$ python -q
>>> import numpy as np
>>> np.set_printoptions(precision=2, suppress=True, linewidth=100)
>>> E = np.load("a.npy")
>>> print(E)
[[5. 1. 0. 0. 0. 0. 0. 0.]
 [0. 5. 1. 0. 0. 0. 0. 0.]
 [0. 0. 5. 1. 0. 0. 0. 0.]
 [0. 0. 0. 5. 1. 0. 0. 0.]
 [0. 0. 0. 0. 5. 1. 0. 0.]
 [0. 0. 0. 0. 0. 5. 1. 0.]
 [0. 0. 0. 0. 0. 0. 5. 1.]
 [0. 0. 0. 0. 0. 0. 0. 5.]]
>>> rng = np.random.default_rng(6391)
>>> out = E + rng.integers(-2, 3, (8, 5)) @ rng.integers(-2, 3, (5, 8))
>>> print(out)
[[ 14.   1.  -5.  -3.   0. -10.  -7.  -4.]
 [  3.  -3.  -6.  -7.  -6.  -4.   3.   0.]
 [ -5. -10.   3.  -4.  -4.   3.   4.   5.]
 [  1.  -4.  -4.  -2.   1.  -2.  -1.   2.]
 [  1.   6.   0.  -2.   9.   7.   1.  -1.]
 [ -1.   2.   3.   2.   4.   5.  -4.   1.]
 [ -6. -18.  -4.  -7.  -8.   0.   9.   8.]
 [  4.   6.   0.   3.   0.   4.   2.   0.]]
>>> print(out - E)
[[  9.   0.  -5.  -3.   0. -10.  -7.  -4.]
 [  3.  -8.  -7.  -7.  -6.  -4.   3.   0.]
 [ -5. -10.  -2.  -5.  -4.   3.   4.   5.]
 [  1.  -4.  -4.  -7.   0.  -2.  -1.   2.]
 [  1.   6.   0.  -2.   4.   6.   1.  -1.]
 [ -1.   2.   3.   2.   4.   0.  -5.   1.]
 [ -6. -18.  -4.  -7.  -8.   0.   4.   7.]
 [  4.   6.   0.   3.   0.   4.   2.  -5.]]
>>> lab = rng.permutation(8)
>>> out = E[:, lab] * rng.choice([-1, 1], 8)
>>> print(out)
[[-0. -0.  0. -1.  0. -0.  5. -0.]
 [-0. -0.  1. -5.  0. -0.  0. -0.]
 [-0. -0.  5. -0.  1. -0.  0. -0.]
 [-0. -0.  0. -0.  5. -0.  0. -1.]
 [-1. -0.  0. -0.  0. -0.  0. -5.]
 [-5. -0.  0. -0.  0. -1.  0. -0.]
 [-0. -1.  0. -0.  0. -5.  0. -0.]
 [-0. -5.  0. -0.  0. -0.  0. -0.]]
>>> Uu, _, vt = np.linalg.svd(E.T @ out)
>>> print(lab)
[5 7 2 1 3 6 0 4]
>>> print((out - out.T) / 2)
[[ 0.   0.   0.  -0.5  0.5  2.5  2.5  0. ]
 [ 0.   0.   0.5 -2.5  0.   0.   0.5  2.5]
 [-0.  -0.5  0.  -0.   0.5 -0.   0.  -0. ]
 [ 0.5  2.5  0.   0.   2.5  0.   0.  -0.5]
 [-0.5 -0.  -0.5 -2.5  0.  -0.   0.  -2.5]
 [-2.5  0.   0.   0.   0.   0.   2.5  0. ]
 [-2.5 -0.5  0.  -0.   0.  -2.5  0.  -0. ]
 [ 0.  -2.5  0.   0.5  2.5  0.   0.   0. ]]
>>> print(round(np.abs(np.linalg.eigvals(out)).max(), 2))
5.27
>>> print((out + out.T) / 2)
[[-0.  -0.   0.  -0.5 -0.5 -2.5  2.5 -0. ]
 [-0.  -0.   0.5 -2.5  0.  -0.  -0.5 -2.5]
 [ 0.   0.5  5.   0.   0.5  0.   0.   0. ]
 [-0.5 -2.5  0.  -0.   2.5 -0.   0.  -0.5]
 [-0.5  0.   0.5  2.5  0.   0.   0.  -2.5]
 [-2.5 -0.   0.  -0.   0.  -1.  -2.5 -0. ]
 [ 2.5 -0.5  0.   0.   0.  -2.5  0.   0. ]
 [-0.  -2.5  0.  -0.5 -2.5 -0.   0.  -0. ]]
>>> print(np.linalg.matrix_power(out, 3))
[[ 130.   -5.   -5.   25.    0.   25.    0.   25.]
 [  24.  -25.   25.    0.    5.    0.    0.  120.]
 [  -5.   25.  125.    1.   25.    0.   -5.  -25.]
 [   0.  125.    5.  -20.    0.    0.  -25.    0.]
 [   0.    5.   25. -125.    5.   25.    0.   -1.]
 [  -5.   25.    0.   -5.   25.  124.   25.   -5.]
 [ -25.    0.   -5.  -25.   24.   -5.  125.   -5.]
 [   0.    0.  -25.    0.  120.    0.    0.  -25.]]
>>> print(np.allclose(out, out.T))
False
>>> K = np.load("block4.npy")
>>> print(K)
[[0 1 0 0 0 1]
 [1 0 0 1 1 1]
 [0 0 0 1 0 1]
 [0 1 1 0 0 0]
 [0 1 0 0 0 0]
 [1 1 1 0 0 0]]
>>> ev, vecs = np.linalg.eigh(K)
>>> print(np.unique(ev.round(6) + 0, return_counts=True)[1])
[1 1 1 1 1 1]
>>> print(np.round(vecs.T @ K @ vecs, 2) + 0)
[[-2.14  0.    0.    0.    0.    0.  ]
 [ 0.   -1.31  0.    0.    0.    0.  ]
 [ 0.    0.   -0.38  0.    0.    0.  ]
 [ 0.    0.    0.    0.47  0.    0.  ]
 [ 0.    0.    0.    0.    0.77  0.  ]
 [ 0.    0.    0.    0.    0.    2.6 ]]
>>> print(round(ev.sum(), 2), np.trace(K))
0.0 0
>>> print(np.round(vecs.T @ vecs, 2) + 0)
[[1. 0. 0. 0. 0. 0.]
 [0. 1. 0. 0. 0. 0.]
 [0. 0. 1. 0. 0. 0.]
 [0. 0. 0. 1. 0. 0.]
 [0. 0. 0. 0. 1. 0.]
 [0. 0. 0. 0. 0. 1.]]
>>> print((ev > 1e-8).sum(), (ev < -1e-8).sum())
3 3
>>> print(np.round(vecs @ np.diag(ev) @ vecs.T, 2) + 0)
[[0. 1. 0. 0. 0. 1.]
 [1. 0. 0. 1. 1. 1.]
 [0. 0. 0. 1. 0. 1.]
 [0. 1. 1. 0. 0. 0.]
 [0. 1. 0. 0. 0. 0.]
 [1. 1. 1. 0. 0. 0.]]
>>> X = np.load("out0.npy")
>>> print(X)
[[-0.08  0.92  0.22 -0.3 ]
 [-0.36 -0.32  0.83 -0.27]
 [-0.93  0.04 -0.34  0.13]
 [ 0.    0.2   0.38  0.9 ]]
>>> out = np.array([[-1, -4], [0, -1]])
>>> W2 = np.kron(out, X)
>>> print(np.linalg.matrix_rank(W2))
8
>>> print(W2.shape)
(8, 8)
>>> print(round(float(np.linalg.norm(X, 2)), 2))
1.0
>>> print(np.linalg.norm(X, axis=1))
[1. 1. 1. 1.]
>>> print(round(float(np.linalg.norm(X[1] - X[3])), 2))
1.41
>>> print(round(float(np.linalg.norm(X) ** 2 / np.linalg.norm(X, 2) ** 2), 2))
4.0
>>> print(np.linalg.norm(X, axis=0))
[1. 1. 1. 1.]
>>> print(round(X[1] @ X[3], 2))
0.0
>>> out = np.array([[-6, 8], [4, -2], [-9, 3], [-5, -5], [2, 0], [6, 3], [-6, 4], [2, 9]])
>>> print(np.einsum("ik,kj->ji", E, out))
[[-26.  11. -50. -23.  16.  24. -28.  10.]
 [ 38.  -7.  10. -25.   3.  19.  29.  45.]]
>>> print(out.T @ E.T)
[[-26.  11. -50. -23.  16.  24. -28.  10.]
 [ 38.  -7.  10. -25.   3.  19.  29.  45.]]
>>> print(E @ out)
[[-26.  38.]
 [ 11.  -7.]
 [-50.  10.]
 [-23. -25.]
 [ 16.   3.]
 [ 24.  19.]
 [-28.  29.]
 [ 10.  45.]]
>>> print(np.einsum("ij,ij->i", E, E))
[26. 26. 26. 26. 26. 26. 26. 25.]
>>> print(np.einsum("ij->j", E))
[5. 6. 6. 6. 6. 6. 6. 6.]
>>> print(np.linalg.matrix_rank(E @ out))
2
>>> print(np.vstack([E, out.T]).shape)
(10, 8)
>>> arr = np.diag(np.array([0, 5, 4, -3]))
>>> print(arr)
[[ 0  0  0  0]
 [ 0  5  0  0]
 [ 0  0  4  0]
 [ 0  0  0 -3]]
>>> # 4 blocks once reordered
>>> print(np.flatnonzero(np.linalg.matrix_power((arr != 0) + (arr.T != 0) + np.eye(4), 4)[0]))
[0]
>>> print((np.linalg.matrix_power((arr != 0) + (arr.T != 0) + np.eye(4), 4) > 0).astype(int))
[[1 0 0 0]
 [0 1 0 0]
 [0 0 1 0]
 [0 0 0 1]]
>>> data = np.array([[-3, 3, 3, 3, -1],
...     [-9, 9, 9, 9, -3],
...     [-12, 12, 12, 12, -4],
...     [-3, 3, 3, 3, -1]])
>>> print(round(np.trace(np.linalg.pinv(data) @ data), 2))
1.0
>>> print(np.unique(data.round(6), axis=0).shape)
(3, 5)
>>> W0 = np.array([[2.0, 1.0, 0.0, 0.0, 0.0, 0.0, 0.0, 0.0],
...     [0.0, 2.0, 1.0, 0.0, 0.0, 0.0, 0.0, 0.0],
...     [0.0, 0.0, 2.0, 1.0, 0.0, 0.0, 0.0, 0.0],
...     [0.0, 0.0, 0.0, 2.0, 1.0, 0.0, 0.0, 0.0],
...     [0.0, 0.0, 0.0, 0.0, 2.0, 1.0, 0.0, 0.0],
...     [0.0, 0.0, 0.0, 0.0, 0.0, 2.0, 1.0, 0.0],
...     [0.0, 0.0, 0.0, 0.0, 0.0, 0.0, 2.0, 1.0],
...     [0.0, 0.0, 0.0, 0.0, 0.0, 0.0, 0.0, 2.0]])
>>> print(W0)
[[2. 1. 0. 0. 0. 0. 0. 0.]
 [0. 2. 1. 0. 0. 0. 0. 0.]
 [0. 0. 2. 1. 0. 0. 0. 0.]
 [0. 0. 0. 2. 1. 0. 0. 0.]
 [0. 0. 0. 0. 2. 1. 0. 0.]
 [0. 0. 0. 0. 0. 2. 1. 0.]
 [0. 0. 0. 0. 0. 0. 2. 1.]
 [0. 0. 0. 0. 0. 0. 0. 2.]]
>>> x = np.array([1, 2, 2, 2, 3, 1, 2, 5])
>>> y = W0 @ x
>>> beta, lr = np.zeros(8), 1 / np.linalg.norm(W0, 2) ** 2
>>> for i in range(4):
...     beta -= lr * W0.T @ (W0 @ beta - y)
...     if i % 1 == 0: print(i, round(np.linalg.norm(W0 @ beta - y), 2))
... 
0 4.02
1 2.12
2 1.24
3 0.77
>>> print(beta)
[1.01 2.   1.94 2.18 2.77 1.07 2.2  4.73]
>>> print(W0 @ W0)
[[4. 4. 1. 0. 0. 0. 0. 0.]
 [0. 4. 4. 1. 0. 0. 0. 0.]
 [0. 0. 4. 4. 1. 0. 0. 0.]
 [0. 0. 0. 4. 4. 1. 0. 0.]
 [0. 0. 0. 0. 4. 4. 1. 0.]
 [0. 0. 0. 0. 0. 4. 4. 1.]
 [0. 0. 0. 0. 0. 0. 4. 4.]
 [0. 0. 0. 0. 0. 0. 0. 4.]]
>>> print(np.linalg.matrix_rank(W0 - W0[0, 0] * np.eye(8)))
7
>>> x = np.array([-7, -1, 0, 0])
>>> print(np.einsum("ij,j->i", X, x))
[-0.36  2.86  6.45 -0.2 ]
>>> print(X @ x)
[-0.36  2.86  6.45 -0.2 ]
>>> print((X @ x).argmax())
2
>>> print(X @ (2 * x))
[-0.72  5.72 12.91 -0.41]
>>> O, vecs = np.linalg.qr(K[:, :4])[0], np.linalg.qr(K[:, 4:])[0]
>>> sigma = np.linalg.svd(O.T @ vecs, compute_uv=False)
>>> print(sigma)
[0.94 0.71]
>>> print(round(float(np.linalg.norm(O @ O.T - vecs @ vecs.T, 2)), 2))
1.0
>>> r0 = np.array([-1, -3, 3, 3, 1, -2, 3, 2])
>>> out = W0 + np.outer(r0, np.eye(8)[1])
>>> print(np.linalg.matrix_rank(out - W0))
1
>>> print(np.round(np.linalg.det(out) / np.linalg.det(W0), 2), round(1 + np.linalg.solve(W0, r0)[1], 2))
-1.03 -1.03
>>> print(np.linalg.matrix_rank(np.linalg.inv(out) - np.linalg.inv(W0), tol=1e-8))
1
>>> print(out)
[[ 2.  0.  0.  0.  0.  0.  0.  0.]
 [ 0. -1.  1.  0.  0.  0.  0.  0.]
 [ 0.  3.  2.  1.  0.  0.  0.  0.]
 [ 0.  3.  0.  2.  1.  0.  0.  0.]
 [ 0.  1.  0.  0.  2.  1.  0.  0.]
 [ 0. -2.  0.  0.  0.  2.  1.  0.]
 [ 0.  3.  0.  0.  0.  0.  2.  1.]
 [ 0.  2.  0.  0.  0.  0.  0.  2.]]
>>> m1 = np.loadtxt("w.csv", delimiter=",")
>>> print(m1)
[[-0.52 -0.1  -0.44 -0.25]
 [-0.23 -0.12 -0.21 -0.24]
 [ 0.78 -0.26 -0.12 -0.16]
 [-0.16 -0.67  0.56 -0.44]
 [ 0.03 -0.65 -0.53  0.4 ]
 [ 0.2   0.19 -0.39 -0.71]]
>>> print(np.linalg.norm(m1, axis=0))
[1. 1. 1. 1.]
>>> print(np.round(m1.T @ m1, 2) + 0)
[[1. 0. 0. 0.]
 [0. 1. 0. 0.]
 [0. 0. 1. 0.]
 [0. 0. 0. 1.]]
>>> th = np.radians(141)
>>> r_ = np.eye(4)
>>> r_[2, 2] = r_[3, 3] = np.cos(th)
>>> r_[2, 3], r_[3, 2] = -np.sin(th), np.sin(th)
>>> print(r_)
[[ 1.    0.    0.    0.  ]
 [ 0.    1.    0.    0.  ]
 [ 0.    0.   -0.78 -0.63]
 [ 0.    0.    0.63 -0.78]]
>>> out = m1 @ r_.T
>>> print(np.linalg.svd(m1, compute_uv=False), np.linalg.svd(out, compute_uv=False))
[1. 1. 1. 1.] [1. 1. 1. 1.]
>>> print(np.allclose(m1 @ m1.T, out @ out.T))
True
>>> print(np.round(np.linalg.norm(m1, 1), 2), round(float(np.linalg.norm(m1, np.inf)), 2))
2.25 1.83
>>> print(np.linalg.norm(m1, axis=1))
[0.73 0.41 0.85 0.99 0.93 0.85]
>>> mat = np.loadtxt("sample2.csv", delimiter=",")
>>> print(mat)
[[ 1. -1. -1.  1.  1. -1. -1.  1.]
 [ 1.  1. -1. -1.  1.  1. -1. -1.]
 [ 1.  1.  1.  1. -1. -1. -1. -1.]
 [ 1. -1.  1. -1. -1.  1. -1.  1.]]
>>> r0, g = mat[1], mat[3]
>>> print(r0 @ g)
0.0
>>> print(r0 @ r0)
8.0
>>> p = (r0 @ g) / (r0 @ r0) * r0
>>> print(g - p)
[ 1. -1.  1. -1. -1.  1. -1.  1.]
>>> print(p)
[ 0.  0. -0. -0.  0.  0. -0. -0.]
>>> print((g - p) @ r0)
0.0
>>> out = mat / np.sqrt((mat ** 2).mean(axis=1, keepdims=True))
>>> print(np.linalg.matrix_rank(mat - mat.mean(axis=1, keepdims=True)))
4
>>> print(mat - mat.mean(axis=1, keepdims=True))
[[ 1. -1. -1.  1.  1. -1. -1.  1.]
 [ 1.  1. -1. -1.  1.  1. -1. -1.]
 [ 1.  1.  1.  1. -1. -1. -1. -1.]
 [ 1. -1.  1. -1. -1.  1. -1.  1.]]
>>> print(np.linalg.norm(out, axis=1))
[2.83 2.83 2.83 2.83]
>>> print(out[2])
[ 1.  1.  1.  1. -1. -1. -1. -1.]
